>>> import numpy as np
>>> import numpy.linalg as la
>>> np.set_printoptions(precision=1, suppress=True, linewidth=140)
>>> X = np.loadtxt("test12.csv", delimiter=",")
>>> X
array([[ 1.,  3.,  3., -2.],
       [-3., -1., -1.,  3.],
       [ 3., -3.,  0.,  2.],
       [-1.,  0.,  3.,  3.]])
>>> evals, evecs = la.eig(X)
>>> np.round(X @ evecs[:, 0] - evals[0] * evecs[:, 0], 1) + 0
array([0., 0., 0., 0.])
>>> np.round(np.prod(evals), 1)
np.float64(-33.0)
>>> np.sort(la.eigvals(X.T))
array([-3.8,  1.1,  2.4,  3.4])
>>> evals
array([ 3.4,  2.4,  1.1, -3.8])
>>> ang = np.radians(30)
>>> Rm = np.eye(4)
>>> Rm[0, 0] = Rm[2, 2] = np.cos(ang)
>>> Rm[0, 2], Rm[2, 0] = -np.sin(ang), np.sin(ang)
>>> Rm
array([[ 0.9,  0. , -0.5,  0. ],
       [ 0. ,  1. ,  0. ,  0. ],
       [ 0.5,  0. ,  0.9,  0. ],
       [ 0. ,  0. ,  0. ,  1. ]])
>>> out = X @ Rm.T
>>> la.svd(X, compute_uv=False), la.svd(out, compute_uv=False)
(array([6.4, 4.9, 4.4, 0.2]), array([6.4, 4.9, 4.4, 0.2]))
>>> np.allclose(X @ X.T, out @ out.T)
True
>>> round(la.det(Rm), 1), np.round(np.trace(Rm), 1)
(np.float64(1.0), np.float64(3.7))
>>> np.abs(out - X).max(axis=0)
array([1.6, 0. , 1.5, 0. ])
>>> U, s, Vt = la.svd(X, full_matrices=False)
>>> round(np.sqrt((s ** 2).sum()), 1), round(la.norm(X), 1)
(np.float64(9.2), np.float64(9.2))
>>> np.abs(U[:, 0]).round(6).argmax()
np.int64(0)
>>> s
array([6.4, 4.9, 4.4, 0.2])
>>> (s > 1e-8).sum()
np.int64(4)
>>> np.kron(np.eye(2, dtype=int), X)
array([[ 1.,  3.,  3., -2.,  0.,  0.,  0., -0.],
       [-3., -1., -1.,  3., -0., -0., -0.,  0.],
       [ 3., -3.,  0.,  2.,  0., -0.,  0.,  0.],
       [-1.,  0.,  3.,  3., -0.,  0.,  0.,  0.],
       [ 0.,  0.,  0., -0.,  1.,  3.,  3., -2.],
       [-0., -0., -0.,  0., -3., -1., -1.,  3.],
       [ 0., -0.,  0.,  0.,  3., -3.,  0.,  2.],
       [-0.,  0.,  0.,  0., -1.,  0.,  3.,  3.]])
>>> np.einsum("ii->", X)
np.float64(3.0)
>>> np.poly(X)
array([  1.,  -3., -12.,  46., -33.])
>>> rng = np.random.default_rng(435)
>>> out = X + rng.integers(-2, 3, (4, 3)) @ rng.integers(-2, 3, (3, 4))
>>> out
array([[ 2.,  3.,  0., -3.],
       [-6.,  0.,  2.,  5.],
       [ 7., -5., -4., -2.],
       [ 4., -3.,  0., -2.]])
>>> np.abs(out - X).sum(axis=1)
array([ 5.,  9., 14., 16.])
>>> E = np.loadtxt("m.csv", delimiter=",")
>>> E
array([[-7.,  0.,  6.,  0.],
       [ 0., -5.,  0.,  7.],
       [ 8.,  0.,  8.,  0.],
       [ 0., -1.,  0.,  9.]])
>>> # 2 blocks once reordered
>>> vec = np.array([-6, -6, -4, 3])
>>> target = E @ vec
>>> target
array([ 18.,  51., -80.,  33.])
>>> la.solve(E, target + E[:, 0])
array([-5., -6., -4.,  3.])
>>> la.solve(E.T, E[3])
array([-0.,  0.,  0.,  1.])
>>> np.round(la.solve(E, E[:, 1]), 1) + 0
array([0., 1., 0., 0.])
>>> la.solve(E, -3 * target)
array([18., 18., 12., -9.])
>>> A = np.loadtxt("out15.csv", delimiter=",")
>>> A
array([[-3.,  1.,  0.,  0.],
       [ 0., -3.,  1.,  0.],
       [ 0.,  0., -3.,  1.],
       [ 0.,  0.,  0., -3.]])
>>> # triangular
>>> np.sort(la.eigvals(A))
array([-3., -3., -3., -3.])
>>> np.prod(np.diag(A)), np.round(la.det(A), 1)
(np.float64(81.0), np.float64(81.0))
>>> la.matrix_rank(A - A[0, 0] * np.eye(4))
np.int64(3)
